$ python -q
>>> import numpy as np
>>> from numpy import linalg as LA
>>> np.set_printoptions(suppress=True, linewidth=200)
>>> def rnd(a):
...     return np.round(a, 3) + 0
... 
>>> J = np.loadtxt("a.csv", delimiter=",")
>>> print(J)
[[0. 0. 0. 0. 1. 0. 0. 1. 1. 0. 0. 0. 1. 1. 0.]
 [0. 0. 0. 0. 0. 0. 0. 0. 0. 0. 0. 0. 0. 0. 1.]
 [0. 0. 0. 0. 0. 1. 1. 1. 0. 0. 0. 0. 0. 1. 0.]
 [0. 0. 0. 0. 0. 0. 1. 0. 0. 0. 0. 0. 0. 0. 0.]
 [1. 0. 0. 0. 0. 0. 0. 0. 1. 0. 0. 0. 0. 0. 0.]
 [0. 0. 1. 0. 0. 0. 0. 0. 1. 0. 0. 1. 0. 0. 1.]
 [0. 0. 1. 1. 0. 0. 0. 0. 0. 0. 0. 0. 1. 1. 0.]
 [1. 0. 1. 0. 0. 0. 0. 0. 1. 0. 0. 0. 0. 0. 0.]
 [1. 0. 0. 0. 1. 1. 0. 1. 0. 0. 0. 0. 1. 0. 0.]
 [0. 0. 0. 0. 0. 0. 0. 0. 0. 0. 1. 0. 0. 0. 0.]
 [0. 0. 0. 0. 0. 0. 0. 0. 0. 1. 0. 0. 0. 1. 0.]
 [0. 0. 0. 0. 0. 1. 0. 0. 0. 0. 0. 0. 1. 0. 1.]
 [1. 0. 0. 0. 0. 0. 1. 0. 1. 0. 0. 1. 0. 1. 0.]
 [1. 0. 1. 0. 0. 0. 1. 0. 0. 0. 1. 0. 1. 0. 0.]
 [0. 1. 0. 0. 0. 1. 0. 0. 0. 0. 0. 1. 0. 0. 0.]]
>>> C2 = J.T @ J
>>> print(np.allclose(C2, C2.T))
True
>>> print((J @ J.T).shape)
(15, 15)
>>> print(np.trace(C2), (J ** 2).sum())
48.0 48.0
>>> print(LA.matrix_rank(C2))
15
>>> print(np.argwhere(np.triu(J)))
[[ 0  4]
 [ 0  7]
 [ 0  8]
 [ 0 12]
 [ 0 13]
 [ 1 14]
 [ 2  5]
 [ 2  6]
 [ 2  7]
 [ 2 13]
 [ 3  6]
 [ 4  8]
 [ 5  8]
 [ 5 11]
 [ 5 14]
 [ 6 12]
 [ 6 13]
 [ 7  8]
 [ 8 12]
 [ 9 10]
 [10 13]
 [11 12]
 [11 14]
 [12 13]]
>>> print(np.trace(J @ J @ J) // 6)
7.0
>>> low = np.diag(J.sum(axis=1)) - J
>>> print(round(LA.det(low[1:, 1:])))
19155
>>> u = np.array([-1, -3, -3, -1, 0, -2, -1, 0, -2, 1, -3, 0, -2, -2, 3])
>>> out = J + np.outer(u, np.eye(15)[4])
>>> print(rnd(LA.det(out) / LA.det(J)), rnd(1 + LA.solve(J, u)[4]))
3.0 3.0
>>> print(LA.matrix_rank(out - J))
1
>>> out = np.array([[4, 6], [8, 4]])
>>> W2 = np.array([[3, -2, 2], [-2, -3, -3], [-1, 3, 3]])
>>> F = np.kron(out, W2)
>>> print(F)
[[ 12  -8   8  18 -12  12]
 [ -8 -12 -12 -12 -18 -18]
 [ -4  12  12  -6  18  18]
 [ 24 -16  16  12  -8   8]
 [-16 -24 -24  -8 -12 -12]
 [ -8  24  24  -4  12  12]]
>>> out = F / LA.norm(F, axis=1, keepdims=True)
>>> C2 = out @ out.T
>>> print((np.abs(C2) > 0.9).astype(int))
[[1 0 0 0 0 0]
 [0 1 0 0 0 0]
 [0 0 1 0 0 0]
 [0 0 0 1 0 0]
 [0 0 0 0 1 0]
 [0 0 0 0 0 1]]
>>> print(np.argwhere(np.triu(np.abs(C2) > 0.95, 1)))
[]
>>> print(rnd(np.degrees(np.arccos(np.clip(C2[1, 2], -1, 1)))))
141.498
>>> print(rnd(C2))
[[ 1.    -0.31  -0.167  0.868 -0.269 -0.145]
 [-0.31   1.    -0.783 -0.269  0.868 -0.679]
 [-0.167 -0.783  1.    -0.145 -0.679  0.868]
 [ 0.868 -0.269 -0.145  1.    -0.31  -0.167]
 [-0.269  0.868 -0.679 -0.31   1.    -0.783]
 [-0.145 -0.679  0.868 -0.167 -0.783  1.   ]]
>>> print((C2 - 2 * np.eye(6)).round(6).argmax(axis=1))
[3 4 5 0 1 2]
>>> print(rnd(C2[1]))
[-0.31   1.    -0.783 -0.269  0.868 -0.679]
>>> W1 = np.array([[-2, 1], [1, 2], [2, 0], [-2, -2], [0, -1], [-2, 0]])
>>> beta = np.array([2, 5])
>>> H = np.maximum(C2 @ W1 + beta, 0)
>>> print(rnd(H))
[[0.    3.912]
 [3.953 6.36 ]
 [2.105 4.237]
 [0.    3.64 ]
 [4.234 6.088]
 [1.681 4.613]]
>>> W2 = np.array([[-2, 2, -2], [0, -1, 2]])
>>> print((H @ W2).round(6).argmax(axis=1))
[2 2 2 2 2 2]
>>> vec = np.array([-3, 2, 3, -1, 1, -2])
>>> h1 = np.maximum(F @ vec, 0)
>>> print(F.T @ h1)
[-1328  3984  3984  -904  2712  2712]
>>> print(rnd(np.tanh(F @ vec)))
[-1. -1.  1. -1. -1.  1.]
>>> print(F * (h1 > 1e-9)[:, None])
[[ 0  0  0  0  0  0]
 [ 0  0  0  0  0  0]
 [-4 12 12 -6 18 18]
 [ 0  0  0  0  0  0]
 [ 0  0  0  0  0  0]
 [-8 24 24 -4 12 12]]
>>> out = np.array([[5, 1], [-1, 5], [-5, 0], [4, 4], [-3, -4], [2, 2]])
>>> print(np.einsum("ij->j", F))
[  0 -24  24   0 -20  20]
>>> print(F @ out)
[[ 160  116]
 [   2  -80]
 [-134   -4]
 [ 144   40]
 [  44 -144]
 [-212   72]]
>>> print(out.T @ F.T)
[[ 160    2 -134  144   44 -212]
 [ 116  -80   -4   40 -144   72]]
>>> print(np.einsum("ik,kj->ij", F, out))
[[ 160  116]
 [   2  -80]
 [-134   -4]
 [ 144   40]
 [  44 -144]
 [-212   72]]
>>> print(np.vstack([F, out.T]).shape)
(8, 6)
>>> print((F - F.T) / 2)
[[  0.   0.   6.  -3.   2.  10.]
 [  0.   0. -12.   2.   3. -21.]
 [ -6.  12.   0. -11.  21.  -3.]
 [  3.  -2.  11.   0.   0.   6.]
 [ -2.  -3. -21.   0.   0. -12.]
 [-10.  21.   3.  -6.  12.   0.]]
>>> print((F + F.T) / 2)
[[ 12.  -8.   2.  21. -14.   2.]
 [ -8. -12.   0. -14. -21.   3.]
 [  2.   0.  12.   5.  -3.  21.]
 [ 21. -14.   5.  12.  -8.   2.]
 [-14. -21.  -3.  -8. -12.   0.]
 [  2.   3.  21.   2.   0.  12.]]
>>> print(rnd(np.abs(LA.eigvals(F)).max()))
39.936
>>> print(rnd(np.sort(np.abs(LA.eigvals(F)))))
[ 7.894 10.701 10.701 29.46  39.936 39.936]
>>> print(np.allclose(F @ F.T, F.T @ F))
False
>>> X = np.load("test4.npy")
>>> print(rnd(X))
[[0.117 0.017 0.033 0.017 0.05  0.133 0.067 0.05  0.033 0.017 0.    0.033 0.033 0.117 0.15  0.133]
 [0.047 0.125 0.    0.016 0.078 0.125 0.047 0.094 0.062 0.047 0.062 0.078 0.031 0.    0.094 0.094]
 [0.043 0.129 0.014 0.071 0.    0.    0.071 0.    0.029 0.129 0.086 0.086 0.1   0.114 0.114 0.014]
 [0.015 0.044 0.059 0.059 0.059 0.103 0.118 0.015 0.    0.044 0.088 0.088 0.059 0.    0.132 0.118]
 [0.066 0.    0.092 0.039 0.053 0.118 0.105 0.    0.053 0.026 0.092 0.079 0.118 0.026 0.105 0.026]
 [0.059 0.059 0.047 0.024 0.047 0.094 0.059 0.094 0.    0.082 0.024 0.059 0.071 0.106 0.106 0.071]
 [0.    0.078 0.    0.117 0.013 0.052 0.117 0.117 0.117 0.052 0.026 0.039 0.    0.117 0.065 0.091]
 [0.132 0.015 0.103 0.015 0.015 0.    0.059 0.132 0.059 0.015 0.103 0.132 0.074 0.    0.029 0.118]
 [0.031 0.047 0.062 0.062 0.062 0.094 0.    0.    0.047 0.016 0.109 0.125 0.141 0.    0.141 0.062]
 [0.012 0.082 0.012 0.094 0.    0.106 0.059 0.012 0.071 0.094 0.059 0.082 0.106 0.035 0.094 0.082]
 [0.09  0.038 0.026 0.09  0.115 0.026 0.026 0.103 0.051 0.026 0.051 0.103 0.077 0.103 0.026 0.051]
 [0.117 0.1   0.017 0.067 0.017 0.017 0.15  0.    0.117 0.067 0.    0.067 0.133 0.033 0.    0.1  ]
 [0.074 0.049 0.062 0.086 0.062 0.025 0.111 0.074 0.025 0.    0.111 0.025 0.099 0.012 0.086 0.099]
 [0.034 0.086 0.121 0.052 0.017 0.017 0.034 0.052 0.103 0.052 0.    0.034 0.017 0.155 0.155 0.069]
 [0.036 0.071 0.125 0.036 0.071 0.054 0.    0.107 0.071 0.018 0.018 0.089 0.036 0.161 0.036 0.071]
 [0.048 0.06  0.107 0.083 0.06  0.048 0.095 0.    0.024 0.    0.071 0.095 0.071 0.071 0.06  0.107]]
>>> # a transition matrix
>>> rng = np.random.default_rng(646)
>>> lab = rng.permutation(16)
>>> out = X[:, lab] * rng.choice([-1, 1], 16)
>>> print(rnd(out))
[[ 0.05   0.033 -0.133 -0.017  0.15   0.05   0.133 -0.117 -0.033  0.017 -0.117  0.     0.017 -0.067  0.033  0.033]
 [ 0.094  0.031 -0.094 -0.047  0.094  0.078  0.125  0.     0.     0.125 -0.047  0.062  0.016 -0.047  0.078  0.062]
 [ 0.     0.1   -0.014 -0.129  0.114  0.     0.    -0.114 -0.014  0.129 -0.043  0.086  0.071 -0.071  0.086  0.029]
 [ 0.015  0.059 -0.118 -0.044  0.132  0.059  0.103  0.    -0.059  0.044 -0.015  0.088  0.059 -0.118  0.088  0.   ]
 [ 0.     0.118 -0.026 -0.026  0.105  0.053  0.118 -0.026 -0.092  0.    -0.066  0.092  0.039 -0.105  0.079  0.053]
 [ 0.094  0.071 -0.071 -0.082  0.106  0.047  0.094 -0.106 -0.047  0.059 -0.059  0.024  0.024 -0.059  0.059  0.   ]
 [ 0.117  0.    -0.091 -0.052  0.065  0.013  0.052 -0.117  0.     0.078  0.     0.026  0.117 -0.117  0.039  0.117]
 [ 0.132  0.074 -0.118 -0.015  0.029  0.015  0.     0.    -0.103  0.015 -0.132  0.103  0.015 -0.059  0.132  0.059]
 [ 0.     0.141 -0.062 -0.016  0.141  0.062  0.094  0.    -0.062  0.047 -0.031  0.109  0.062  0.     0.125  0.047]
 [ 0.012  0.106 -0.082 -0.094  0.094  0.     0.106 -0.035 -0.012  0.082 -0.012  0.059  0.094 -0.059  0.082  0.071]
 [ 0.103  0.077 -0.051 -0.026  0.026  0.115  0.026 -0.103 -0.026  0.038 -0.09   0.051  0.09  -0.026  0.103  0.051]
 [ 0.     0.133 -0.1   -0.067  0.     0.017  0.017 -0.033 -0.017  0.1   -0.117  0.     0.067 -0.15   0.067  0.117]
 [ 0.074  0.099 -0.099  0.     0.086  0.062  0.025 -0.012 -0.062  0.049 -0.074  0.111  0.086 -0.111  0.025  0.025]
 [ 0.052  0.017 -0.069 -0.052  0.155  0.017  0.017 -0.155 -0.121  0.086 -0.034  0.     0.052 -0.034  0.034  0.103]
 [ 0.107  0.036 -0.071 -0.018  0.036  0.071  0.054 -0.161 -0.125  0.071 -0.036  0.018  0.036  0.     0.089  0.071]
 [ 0.     0.071 -0.107  0.     0.06   0.06   0.048 -0.071 -0.107  0.06  -0.048  0.071  0.083 -0.095  0.095  0.024]]
>>> left, _, Vh = LA.svd(X.T @ out)
>>> print(lab)
[ 7 12 15  9 14  4  5 13  2  1  0 10  3  6 11  8]
